% python3 -q
>>> import numpy as np
>>> import numpy.linalg as la
>>> np.set_printoptions(precision=4, suppress=True, linewidth=120, sign=" ")
>>> data = np.loadtxt("x.csv", delimiter=",")
>>> print(data)
[[-0.2018 -0.7287 -0.0148  0.6543]
 [ 0.     -0.5108  0.6574 -0.554 ]
 [ 0.9584 -0.0582  0.1522  0.2342]
 [-0.2018  0.4524  0.7379  0.4584]]
>>> Q = data.astype(float).copy()
>>> for j in range(4):
...     Q[:, j] -= Q[:, :j] @ (Q[:, :j].T @ Q[:, j])
...     Q[:, j] /= la.norm(Q[:, j])
... 
>>> print(Q)
[[-0.2018 -0.7287 -0.0148  0.6543]
 [ 0.     -0.5108  0.6574 -0.554 ]
 [ 0.9584 -0.0582  0.1522  0.2342]
 [-0.2018  0.4524  0.7379  0.4584]]
>>> x = np.array([2, -3, 0, -1])
>>> print(np.abs(la.eigvals(Q)))
[ 1.  1.  1.  1.]
>>> print(round(float(la.norm(x)), 4), round(la.norm(Q @ x), 4))
3.7417 3.7417
>>> print(4 - la.matrix_rank(Q - np.eye(4), tol=1e-8))
1
>>> print(np.round(Q.T @ (Q @ x), 4) + 0)
[ 2. -3.  0. -1.]
>>> print(np.round(la.inv(Q), 4) + 0)
[[-0.2018  0.      0.9584 -0.2018]
 [-0.7287 -0.5108 -0.0582  0.4524]
 [-0.0148  0.6574  0.1522  0.7379]
 [ 0.6543 -0.554   0.2342  0.4584]]
>>> print(np.sort(np.abs(np.degrees(np.angle(la.eigvals(Q))))))
[   0.       92.9214   92.9214  180.    ]
>>> print([p for p in range(1, 25) if np.allclose(la.matrix_power(Q, p), np.eye(4))])
[]
>>> print(la.pinv(data))
[[-0.2018  0.      0.9584 -0.2018]
 [-0.7287 -0.5108 -0.0582  0.4524]
 [-0.0148  0.6574  0.1522  0.7379]
 [ 0.6543 -0.554   0.2342  0.4584]]
>>> print(la.svd(data, compute_uv=False))
[ 1.  1.  1.  1.]
>>> print(round(data[:, 3] @ data[:, 1], 4))
-0.0
>>> print(np.round(data.T @ data, 4) + 0)
[[ 1.  0.  0.  0.]
 [ 0.  1.  0.  0.]
 [ 0.  0.  1.  0.]
 [ 0.  0.  0.  1.]]
>>> f = np.array([3, 1, 4, 1])
>>> M2 = data + np.outer(f, np.eye(4)[0])
>>> print(la.matrix_rank(la.inv(M2) - la.inv(data), tol=1e-8))
1
>>> print(M2)
[[ 2.7982 -0.7287 -0.0148  0.6543]
 [ 1.     -0.5108  0.6574 -0.554 ]
 [ 4.9584 -0.0582  0.1522  0.2342]
 [ 0.7982  0.4524  0.7379  0.4584]]
>>> print(np.allclose(data, data.T))
False
>>> feats = np.load("out17.npy")
>>> print(feats)
[[ 1.      0.      0.      0.    ]
 [ 0.      0.9659  0.     -0.2588]
 [ 0.      0.      1.      0.    ]
 [ 0.      0.2588  0.      0.9659]]
>>> # splits into 3 blocks
>>> ang = np.radians(180)
>>> r_ = np.eye(4)
>>> r_[3, 3] = r_[1, 1] = np.cos(ang)
>>> r_[3, 1], r_[1, 3] = -np.sin(ang), np.sin(ang)
>>> print(r_.round(4) + 0)
[[ 1.  0.  0.  0.]
 [ 0. -1.  0.  0.]
 [ 0.  0.  1.  0.]
 [ 0.  0.  0. -1.]]
>>> M2 = feats @ r_.T
>>> print(la.svd(feats, compute_uv=False), la.svd(M2, compute_uv=False))
[ 1.  1.  1.  1.] [ 1.  1.  1.  1.]
>>> print(np.allclose(feats @ feats.T, M2 @ M2.T))
True
>>> rng = np.random.default_rng(783534)
>>> lab = rng.permutation(4)
>>> print(lab)
[ 0  1  2  3]
>>> M2 = feats[lab][:, lab]
>>> print(M2)
[[ 1.      0.      0.      0.    ]
 [ 0.      0.9659  0.     -0.2588]
 [ 0.      0.      1.      0.    ]
 [ 0.      0.2588  0.      0.9659]]
>>> print(np.sort(np.abs(la.eigvals(M2))))
[ 1.  1.  1.  1.]
>>> print(np.allclose(M2, feats))
True
>>> print(np.round(np.trace(M2), 4))
3.9319
>>> M2 = np.array([[4, 0, 2], [2, 1, 0], [5, 4, 2]])
>>> mat = M2 + M2.T
>>> print(mat)
[[ 8  2  7]
 [ 2  2  4]
 [ 7  4  4]]
>>> # equal to its transpose
>>> print(np.kron(np.eye(2, dtype=int), mat))
[[ 8  2  7  0  0  0]
 [ 2  2  4  0  0  0]
 [ 7  4  4  0  0  0]
 [ 0  0  0  8  2  7]
 [ 0  0  0  2  2  4]
 [ 0  0  0  7  4  4]]
>>> print(np.poly(mat))
[  1. -14. -13.  66.]
